% python3 -q
>>> import numpy as np
>>> import numpy.linalg as la
>>> np.set_printoptions(precision=2, suppress=True, linewidth=160)
>>> rnd = lambda a: np.round(a, 2) + 0
>>> M = np.load("out15.npy")
>>> M
array([[2, 0, 0, 1, 0],
       [0, 8, 2, 0, 7],
       [0, 0, 6, 0, 8],
       [1, 0, 0, 5, 0],
       [0, 5, 7, 0, 5]])
>>> rng = np.random.default_rng(906277)
>>> Y = M + rng.integers(-2, 3, (5, 1)) @ rng.integers(-2, 3, (1, 5))
>>> Y
array([[ 0,  1,  0,  0,  2],
       [-4, 10,  2, -2, 11],
       [ 4, -2,  6,  2,  4],
       [ 3, -1,  0,  6, -2],
       [ 0,  5,  7,  0,  5]])
>>> Y - M
array([[-2,  1,  0, -1,  2],
       [-4,  2,  0, -2,  4],
       [ 4, -2,  0,  2, -4],
       [ 2, -1,  0,  1, -2],
       [ 0,  0,  0,  0,  0]])
>>> la.matrix_rank(Y - M, tol=1e-8)
np.int64(1)
>>> np.abs(Y - M).sum(axis=1)
array([ 6, 12, 12,  6,  0])
>>> G = M.T @ M
>>> G
array([[  5,   0,   0,   7,   0],
       [  0,  89,  51,   0,  81],
       [  0,  51,  89,   0,  97],
       [  7,   0,   0,  26,   0],
       [  0,  81,  97,   0, 138]])
>>> np.allclose(G, G.T)
True
>>> la.matrix_rank(G)
np.int64(5)
>>> rnd(la.eigvalsh(G)[::-1])
array([265.15,  40.11,  28.12,  10.74,   2.88])
>>> Y = np.array([[-1]])
>>> cent = np.array([[0, 5, 2, 0], [2, 2, 2, 1], [3, 3, 5, 0], [0, 5, 1, 5]])
>>> data = np.block([[Y, np.array([[1, 3, 1, -3]])], [np.zeros((4, 1)), cent]])
>>> data
array([[-1.,  1.,  3.,  1., -3.],
       [ 0.,  0.,  5.,  2.,  0.],
       [ 0.,  2.,  2.,  2.,  1.],
       [ 0.,  3.,  3.,  5.,  0.],
       [ 0.,  0.,  5.,  1.,  5.]])
>>> np.allclose(data @ data.T, data.T @ data)
False
>>> w1 = np.array([[3, 3], [3, 5], [-5, 2], [0, 4], [-5, 3]])
>>> b = np.array([1, 0])
>>> act = np.maximum(data @ w1 + b, 0)
>>> (act > 0).mean(axis=0)
array([0.2, 1. ])
>>> (act > 0).astype(int)
array([[1, 1],
       [0, 1],
       [0, 1],
       [0, 1],
       [0, 1]])
>>> act
array([[ 1.,  3.],
       [ 0., 18.],
       [ 0., 25.],
       [ 0., 41.],
       [ 0., 29.]])
>>> la.matrix_rank(act)
np.int64(2)
>>> cent = np.array([[1, -2, 3], [3, 3, 3]])
>>> (act @ cent).round(6).argmax(axis=1)
array([2, 0, 0, 0, 0])
>>> act @ cent
array([[ 10.,   7.,  12.],
       [ 54.,  54.,  54.],
       [ 75.,  75.,  75.],
       [123., 123., 123.],
       [ 87.,  87.,  87.]])
>>> def softmax(z):
...     e = np.exp(z - z.max(axis=-1, keepdims=True))
...     return e / e.sum(axis=-1, keepdims=True)
... 
>>> rnd(softmax(data[3]))
array([0.01, 0.11, 0.11, 0.78, 0.01])
>>> rnd(softmax(data[3] + -1))
array([0.01, 0.11, 0.11, 0.78, 0.01])
>>> S = data @ data.T / np.sqrt(5)
>>> rnd(softmax(S))
array([[0.75, 0.13, 0.  , 0.13, 0.  ],
       [0.  , 0.63, 0.  , 0.11, 0.26],
       [0.  , 0.02, 0.02, 0.87, 0.09],
       [0.  , 0.  , 0.  , 1.  , 0.  ],
       [0.  , 0.  , 0.  , 0.  , 1.  ]])
>>> rnd(softmax(S)[3] @ data)
array([0., 3., 3., 5., 0.])
>>> mat = np.load("layer6.npy")
>>> mat
array([[ 3, -3, -1, -4],
       [ 0, -2, -1, -2],
       [ 3,  1,  1, -3],
       [ 3, -1,  0, -2],
       [ 3,  1,  1, -3],
       [ 0,  0,  0,  0],
       [ 5,  2,  3, -2],
       [ 2,  1,  2,  1],
       [ 1, -4, -3, -5],
       [ 1, -2, -2, -6],
       [ 0,  0,  0,  0],
       [ 0,  0,  0,  0],
       [ 3,  1,  1, -3],
       [ 0,  0,  0,  0],
       [-2, -5, -4, -2],
       [ 0,  0,  0,  0],
       [ 0, -4, -2, -1],
       [ 0, -4, -2, -1]])
>>> # rows 2 and 4 are equal
>>> Xs = mat - mat.mean(axis=0)
>>> V = la.svd(Xs)[2][:3]
>>> Y = Xs - Xs @ V.T @ V
>>> rnd(la.norm(Y) / la.norm(Xs))
np.float64(0.04)
>>> rnd(np.cov(Xs @ V.T, rowvar=False))
array([[9.23, 0.  , 0.  ],
       [0.  , 4.55, 0.  ],
       [0.  , 0.  , 0.71]])
>>> rnd(Y.std(axis=0))
array([0.06, 0.06, 0.12, 0.04])
